In [1]: import numpy as np

In [2]: from numpy import linalg as LA

In [3]: np.set_printoptions(precision=1, suppress=True, linewidth=140)

In [4]: m1 = np.diag(np.array([-3, -1, 0, 3])) + -1 * np.eye(4, k=1) + -1 * np.eye(4, k=-1)

In [5]: m1
Out[5]: 
array([[-3., -1.,  0.,  0.],
       [-1., -1., -1.,  0.],
       [ 0., -1.,  0., -1.],
       [ 0.,  0., -1.,  3.]])

In [6]: round(np.abs(LA.eigvals(m1)).max(), 1)
Out[6]: np.float64(3.5)

In [7]: (m1 + m1.T) / 2
Out[7]: 
array([[-3., -1.,  0.,  0.],
       [-1., -1., -1.,  0.],
       [ 0., -1.,  0., -1.],
       [ 0.,  0., -1.,  3.]])

In [8]: np.allclose(m1, m1.T)
Out[8]: True

In [9]: rng = np.random.default_rng(54)

In [10]: arr = np.triu(rng.random((4, 4)) < 0.6, 1).astype(int)

In [11]: arr = arr + arr.T

In [12]: arr
Out[12]: 
array([[0, 1, 1, 1],
       [1, 0, 0, 1],
       [1, 0, 0, 0],
       [1, 1, 0, 0]])

In [13]: # symmetric

In [14]: ev, evecs = LA.eigvalsh(arr)
ValueError: too many values to unpack (expected 2)


In [15]: ev, evecs = LA.eigh(arr)

In [16]: LA.svd(arr, compute_uv=False)
Out[16]: array([2.2, 1.5, 1. , 0.3])

In [17]: np.round(evecs @ np.diag(ev) @ evecs.T, 1) + 0
Out[17]: 
array([[0., 1., 1., 1.],
       [1., 0., 0., 1.],
       [1., 0., 0., 0.],
       [1., 1., 0., 0.]])

In [18]: (ev > 1e-8).sum(), (ev < -1e-8).sum()
Out[18]: (np.int64(2), np.int64(2))

In [19]: np.round(evecs.T @ evecs, 1) + 0
Out[19]: 
array([[1., 0., 0., 0.],
       [0., 1., 0., 0.],
       [0., 0., 1., 0.],
       [0., 0., 0., 1.]])
